% ipython --no-banner

In [1]: import numpy as np

In [2]: np.set_printoptions(suppress=True, linewidth=120)

In [3]: rd = lambda a: np.round(a, 3) + 0

In [4]: F = np.loadtxt("layer9.csv", delimiter=",")

In [5]: print(F)
[[ -5.  -4.  -5.  -5.]
 [-10.  -9. -10. -10.]
 [ -1.   0.  -1.  -1.]
 [  2.   3.   2.   2.]]

In [6]: print(np.linalg.lstsq(F[:-1].T, F[-1])[2])
2

In [7]: np.abs(np.diag(np.linalg.qr(F)[1])) > 1e-9
Out[7]: array([ True,  True, False, False])

In [8]: other = F / np.linalg.norm(F, axis=1, keepdims=True)

In [9]: cov = other @ other.T

In [10]: print((cov - 2 * np.eye(4)).round(6).argmax(axis=1))
[1 0 0 2]

In [11]: rd(np.linalg.norm(other, axis=1))
Out[11]: array([1., 1., 1., 1.])

In [12]: np.argsort(-np.linalg.norm(F, axis=0).round(6), kind="stable")[:3]
Out[12]: array([0, 2, 3])

In [13]: print(np.linalg.cond(F) > 100)
True

In [14]: mat = np.loadtxt("run10.csv", delimiter=",")

In [15]: mat
Out[15]: 
array([[ 3.209,  0.4  , -1.5  ],
       [ 1.766, -2.1  , -0.8  ],
       [ 0.348,  3.2  ,  0.2  ],
       [ 0.886, -0.8  , -0.5  ],
       [ 1.074, -0.5  , -0.3  ],
       [ 2.594, -0.4  , -1.4  ],
       [-0.585,  0.4  ,  0.1  ],
       [-1.199,  0.1  ,  0.9  ],
       [-1.221, -1.9  ,  0.4  ],
       [-0.709, -0.5  ,  0.3  ],
       [ 0.816, -0.5  , -0.3  ],
       [ 1.285,  0.7  , -0.6  ],
       [ 1.008,  0.4  , -0.6  ],
       [-1.836,  1.3  ,  0.9  ],
       [-0.528,  0.1  ,  0.1  ],
       [-2.211, -0.4  ,  1.   ],
       [ 1.366,  1.   , -0.7  ],
       [ 4.947,  0.9  , -2.6  ],
       [-0.254,  0.8  ,  0.3  ],
       [-0.253, -1.2  ,  0.2  ]])

In [16]: Xs = mat - mat.mean(axis=0)

In [17]: Uu, sig, Vt = np.linalg.svd(Xs, full_matrices=False)

In [18]: print(rd(Xs.mean(axis=0)))
[0. 0. 0.]

In [19]: np.abs(Uu[:, 0]).argmax()
Out[19]: np.int64(17)

In [20]: np.searchsorted(np.cumsum(sig ** 2) / (sig ** 2).sum(), 0.9) + 1
Out[20]: np.int64(2)

In [21]: K = np.loadtxt("out5.csv", delimiter=",")

In [22]: K
Out[22]: 
array([[2., 3., 1., 1.],
       [1., 0., 2., 0.],
       [2., 0., 0., 0.],
       [3., 9., 3., 3.]])

In [23]: rng = np.random.default_rng(1479)

In [24]: lab = rng.permutation(4)

In [25]: print(lab)
[0 1 2 3]

In [26]: other = K[lab][:, lab]

In [27]: np.allclose(other, K)
Out[27]: True

In [28]: np.diag(other)
Out[28]: array([2., 0., 0., 3.])

In [29]: rd(np.linalg.det(other)), rd(np.linalg.det(K[lab]))
Out[29]: (np.float64(0.0), np.float64(0.0))

In [30]: m1 = np.loadtxt("test13.csv", delimiter=",")

In [31]: rd(m1)
Out[31]: 
array([[ 1.   ,  0.   ,  0.   ,  0.   ],
       [ 0.   , -0.707,  0.   , -0.707],
       [ 0.   ,  0.   ,  1.   ,  0.   ],
       [ 0.   ,  0.707,  0.   , -0.707]])

In [32]: other = np.inv(m1)
AttributeError: module 'numpy' has no attribute 'inv'


In [33]: other = np.linalg.inv(m1)

In [34]: rd(np.linalg.det(m1) * np.linalg.det(other))
Out[34]: np.float64(1.0)

In [35]: rd(np.linalg.inv(other))
Out[35]: 
array([[ 1.   ,  0.   ,  0.   ,  0.   ],
       [ 0.   , -0.707,  0.   , -0.707],
       [ 0.   ,  0.   ,  1.   ,  0.   ],
       [ 0.   ,  0.707,  0.   , -0.707]])

In [36]: print(np.allclose(other, m1.T))
True

In [37]: x = np.array([-1, -3, 1, 3])

In [38]: rd(m1.T @ (m1 @ x))
Out[38]: array([-1., -3.,  1.,  3.])

In [39]: 4 - np.linalg.matrix_rank(m1 - np.eye(4), tol=1e-8)
Out[39]: np.int64(2)

In [40]: other = m1 / np.linalg.norm(m1, axis=1, keepdims=True)

In [41]: cov = other @ other.T

In [42]: rd(cov)
Out[42]: 
array([[1., 0., 0., 0.],
       [0., 1., 0., 0.],
       [0., 0., 1., 0.],
       [0., 0., 0., 1.]])

In [43]: (np.abs(cov) > 0.9).astype(int)
Out[43]: 
array([[1, 0, 0, 0],
       [0, 1, 0, 0],
       [0, 0, 1, 0],
       [0, 0, 0, 1]])

In [44]: (cov - 2 * np.eye(4)).round(6).argmax(axis=1)
Out[44]: array([1, 0, 0, 0])

In [45]: x = np.array([2, 2, 0, 2])

In [46]: h1 = np.maximum(m1 @ x, 0)

In [47]: rd(np.maximum(m1 @ x, 0) - np.maximum(-m1 @ x, 0))
Out[47]: array([ 2.   , -2.828,  0.   ,  0.   ])

In [48]: np.flatnonzero(h1 > 1e-9)
Out[48]: array([0])

In [49]: print(m1 * (h1 > 1e-9)[:, None])
[[ 1.  0.  0.  0.]
 [ 0. -0.  0. -0.]
 [ 0.  0.  0.  0.]
 [ 0.  0.  0. -0.]]

In [50]: rd(np.maximum(m1 @ (3 * x), 0))
Out[50]: array([6., 0., 0., 0.])
